>>> import numpy as np
>>> np.set_printoptions(suppress=True, linewidth=200)
>>> basis = np.array([[0, 0, 0, 3, 1, 2, 1, 0, 2, 2, 0, 1],
...     [2, 3, 3, 2, 2, 0, 3, 2, 2, 0, 3, 1]])
>>> K = np.repeat(basis, 40 // 2, axis=0)
>>> rng = np.random.default_rng(82)
>>> K = K + 0.1 * rng.normal(size=K.shape)
>>> print(K.round(2) + 0)
[[ 0.17  0.1   0.11  2.9   0.94  1.92  0.83 -0.04  2.09  2.02 -0.02  0.85]
 [ 0.18 -0.15  0.11  2.92  1.02  2.01  0.92 -0.07  1.84  1.9  -0.01  1.  ]
 [ 0.07  0.13 -0.2   2.97  0.98  2.22  0.96  0.03  2.09  2.01 -0.08  0.99]
 [ 0.04 -0.01 -0.11  3.1   0.95  2.08  0.95  0.23  2.06  1.94  0.06  1.04]
 [-0.18 -0.1   0.08  2.78  1.15  2.11  1.05  0.11  1.96  1.93  0.02  1.13]
 [ 0.01 -0.13 -0.05  3.07  0.79  2.19  0.97  0.09  2.17  2.03 -0.08  1.01]
 [-0.03 -0.01  0.11  3.04  1.    2.08  1.06 -0.06  2.1   1.81 -0.11  1.  ]
 [-0.11 -0.07 -0.04  2.99  1.02  1.94  0.91 -0.03  2.18  1.91  0.01  0.76]
 [-0.02 -0.06 -0.1   3.09  1.    1.97  0.93 -0.07  1.92  2.09  0.11  0.83]
 [ 0.03  0.11 -0.02  2.91  1.    2.09  0.93 -0.09  2.11  1.99 -0.17  0.88]
 [-0.11  0.09  0.09  2.98  1.08  1.96  1.04  0.16  1.88  1.91  0.16  1.06]
 [ 0.16 -0.06 -0.16  3.13  0.96  1.89  0.91  0.16  2.12  1.74  0.04  1.13]
 [ 0.08 -0.03 -0.07  3.12  1.14  1.9   0.9   0.1   1.99  2.12  0.13  1.01]
 [-0.08  0.   -0.15  2.94  0.95  1.99  1.16 -0.06  1.99  2.04  0.05  1.02]
 [-0.13  0.16 -0.01  2.88  0.92  1.94  1.04 -0.1   2.02  2.02  0.21  1.01]
 [-0.18  0.04 -0.16  2.96  0.97  2.13  0.89 -0.2   2.06  1.9   0.12  1.  ]
 [ 0.03  0.05  0.03  2.98  0.98  2.18  1.12 -0.06  2.2   1.99  0.01  1.09]
 [-0.1   0.01 -0.07  3.03  1.07  1.91  0.91  0.12  1.91  2.15 -0.04  1.02]
 [ 0.05 -0.03  0.04  2.83  0.93  1.75  1.03 -0.12  2.01  2.06  0.07  1.01]
 [ 0.01  0.13  0.06  2.97  1.09  1.94  1.02 -0.07  1.97  1.99  0.    0.81]
 [ 1.9   2.95  3.02  2.03  1.83 -0.11  2.98  1.89  1.96 -0.01  3.02  1.29]
 [ 1.97  3.15  2.86  2.1   1.89 -0.06  2.96  2.09  1.99  0.05  2.86  1.07]
 [ 2.14  2.89  3.04  2.14  1.92  0.08  3.03  1.95  1.96  0.03  2.99  1.13]
 [ 2.    2.97  2.89  2.03  1.93 -0.19  3.26  2.14  2.11 -0.1   3.05  1.04]
 [ 2.09  2.91  3.    2.08  1.97  0.01  2.87  1.99  1.96  0.19  3.05  1.1 ]
 [ 2.08  3.11  3.11  1.93  2.02  0.15  3.04  2.02  1.86 -0.03  2.93  1.18]
 [ 1.81  3.1   2.95  1.89  2.11  0.13  3.04  1.97  2.04  0.02  3.    0.9 ]
 [ 1.89  3.18  3.01  2.26  2.15 -0.21  3.28  2.05  1.94 -0.09  3.06  0.92]
 [ 2.16  2.88  3.05  1.94  1.86  0.02  2.93  2.02  2.03  0.13  2.95  1.16]
 [ 2.2   2.88  2.99  2.05  1.93  0.06  2.94  2.02  2.1   0.06  3.04  1.07]
 [ 2.02  2.88  3.06  1.96  1.94 -0.18  2.92  2.05  2.07  0.15  3.01  1.07]
 [ 2.15  3.06  3.01  1.82  2.1   0.07  3.18  2.06  1.99  0.08  3.05  0.98]
 [ 2.06  2.99  3.12  1.92  1.96  0.11  3.01  2.08  1.84 -0.15  3.05  1.26]
 [ 1.93  2.98  2.98  1.98  2.01  0.    2.94  1.97  1.89  0.02  2.93  1.12]
 [ 1.82  3.03  2.95  2.05  1.97  0.12  2.91  1.9   1.99 -0.1   3.07  1.15]
 [ 2.2   3.12  3.03  1.98  2.12 -0.04  3.04  1.93  1.96  0.    3.01  1.23]
 [ 2.11  3.05  2.9   2.18  1.87 -0.02  3.13  1.95  2.13  0.03  3.    0.96]
 [ 1.94  2.9   2.86  2.14  1.98 -0.06  3.15  1.92  2.11 -0.02  3.18  1.04]
 [ 1.89  2.81  2.84  1.92  2.1   0.12  3.    1.91  2.07 -0.06  2.94  0.98]
 [ 2.07  2.99  2.88  1.92  1.92  0.09  3.08  1.83  2.15 -0.05  2.91  1.02]]
>>> basis = K[[3, 19]].astype(float)
>>> for _ in range(6):
...     labels = np.linalg.norm(K[:, None] - basis, axis=-1).argmin(axis=1)
...     basis = np.array([K[labels == j].mean(axis=0) for j in range(2)])
... 
>>> print(labels)
[0 0 0 0 0 0 0 0 0 0 0 0 0 0 0 0 0 0 0 0 1 1 1 1 1 1 1 1 1 1 1 1 1 1 1 1 1 1 1 1]
>>> print(np.bincount(labels))
[20 20]
>>> print(np.round(basis[1] - basis[0], 2))
[ 2.03  2.98  3.   -0.96  0.98 -2.    2.06  1.99 -0.03 -1.97  2.98  0.1 ]
>>> print(np.abs(basis[1] - basis[0]).argmax())
2
